$ ipython --no-banner

In [1]: import numpy as np

In [2]: from numpy import linalg as LA

In [3]: np.set_printoptions(precision=2, suppress=True, linewidth=140, legacy="1.25")

In [4]: rnd = lambda a: np.round(a, 2) + 0

In [5]: data = np.array([[0, 3, 2, 1, 2, 1, 1, 3],
   ...:     [2, 1, 2, 3, 2, 0, 1, 3],
   ...:     [1, 3, 3, 0, 3, 2, 1, 1],
   ...:     [1, 0, 1, 2, 3, 1, 1, 3],
   ...:     [0, 0, 3, 1, 0, 1, 0, 0],
   ...:     [3, 2, 2, 0, 3, 2, 3, 3],
   ...:     [2, 3, 3, 1, 1, 3, 3, 2],
   ...:     [2, 2, 3, 0, 1, 1, 3, 1]])

In [6]: data
Out[6]: 
array([[0, 3, 2, 1, 2, 1, 1, 3],
       [2, 1, 2, 3, 2, 0, 1, 3],
       [1, 3, 3, 0, 3, 2, 1, 1],
       [1, 0, 1, 2, 3, 1, 1, 3],
       [0, 0, 3, 1, 0, 1, 0, 0],
       [3, 2, 2, 0, 3, 2, 3, 3],
       [2, 3, 3, 1, 1, 3, 3, 2],
       [2, 2, 3, 0, 1, 1, 3, 1]])

In [7]: left, s, VT = LA.svd(data, full_matrices=False)

In [8]: rnd(np.cumsum(s ** 2) / np.sum(s ** 2))
Out[8]: array([0.8 , 0.89, 0.93, 0.97, 0.98, 0.99, 1.  , 1.  ])

In [9]: rnd(s / s[0])
Out[9]: array([1.  , 0.33, 0.23, 0.21, 0.15, 0.11, 0.07, 0.04])

In [10]: rng = np.random.default_rng(88)

In [11]: idx = rng.permutation(8)

In [12]: Y = data[:, idx] * rng.choice([-1, 1], 8)

In [13]: Y
Out[13]: 
array([[ 3, -2,  0, -1,  1, -1, -3, -2],
       [ 1, -2,  2, -3,  0, -1, -3, -2],
       [ 3, -3,  1,  0,  2, -1, -1, -3],
       [ 0, -1,  1, -2,  1, -1, -3, -3],
       [ 0, -3,  0, -1,  1,  0,  0,  0],
       [ 2, -2,  3,  0,  2, -3, -3, -3],
       [ 3, -3,  2, -1,  3, -3, -2, -1],
       [ 2, -3,  2,  0,  1, -3, -1, -1]])

In [14]: left, _, VT = LA.svd(data.T @ Y)

In [15]: rnd(left @ VT)
Out[15]: 
array([[ 0.,  0.,  1.,  0.,  0.,  0.,  0.,  0.],
       [ 1.,  0.,  0.,  0.,  0.,  0.,  0.,  0.],
       [ 0., -1.,  0.,  0.,  0.,  0.,  0.,  0.],
       [ 0.,  0.,  0., -1.,  0.,  0.,  0.,  0.],
       [ 0.,  0.,  0.,  0.,  0.,  0.,  0., -1.],
       [ 0.,  0.,  0.,  0.,  1.,  0.,  0.,  0.],
       [ 0.,  0.,  0.,  0.,  0., -1.,  0.,  0.],
       [ 0.,  0.,  0.,  0.,  0.,  0., -1.,  0.]])

In [16]: idx
Out[16]: array([1, 2, 0, 3, 5, 6, 7, 4])

In [17]: idx = rng.permutation(8)

In [18]: idx
Out[18]: array([4, 5, 0, 6, 7, 3, 2, 1])

In [19]: Y = data[idx][:, idx]

In [20]: rnd(LA.det(Y)), rnd(LA.det(data[idx]))
Out[20]: (1395.0, -1395.0)

In [21]: Y
Out[21]: 
array([[0, 1, 0, 0, 0, 1, 3, 0],
       [3, 2, 3, 3, 3, 0, 2, 2],
       [2, 1, 0, 1, 3, 1, 2, 3],
       [1, 3, 2, 3, 2, 1, 3, 3],
       [1, 1, 2, 3, 1, 0, 3, 2],
       [3, 1, 1, 1, 3, 2, 1, 0],
       [3, 2, 1, 1, 1, 0, 3, 3],
       [2, 0, 2, 1, 3, 3, 2, 1]])

In [22]: np.diag(Y)
Out[22]: array([0, 2, 0, 3, 1, 2, 3, 1])

In [23]: np.allclose(Y, data)
Out[23]: False

In [24]: t3 = np.stack([data, 2 * data, data[::-1]])

In [25]: rnd(LA.det(t3))
Out[25]: array([  1395., 357120.,   1395.])

In [26]: (t3 @ data.T).shape
Out[26]: (3, 8, 8)

In [27]: t3.sum(axis=0)
Out[27]: 
array([[ 2, 11,  9,  3,  7,  4,  6, 10],
       [ 8,  6,  9, 10,  7,  3,  6, 11],
       [ 6, 11, 11,  0, 12,  8,  6,  6],
       [ 3,  0,  6,  7,  9,  4,  3,  9],
       [ 1,  0, 10,  5,  3,  4,  1,  3],
       [10,  9,  9,  0, 12,  8, 10, 10],
       [ 8, 10, 11,  6,  5,  9, 10,  9],
       [ 6,  9, 11,  1,  5,  4, 10,  6]])

In [28]: G = data.T @ data

In [29]: np.diag(G)
Out[29]: array([23, 36, 49, 16, 37, 21, 31, 42])

In [30]: np.allclose(G, G.T)
Out[30]: True

In [31]: np.trace(G), (data ** 2).sum()
Out[31]: (255, 255)

In [32]: LA.matrix_rank(G)
Out[32]: 8
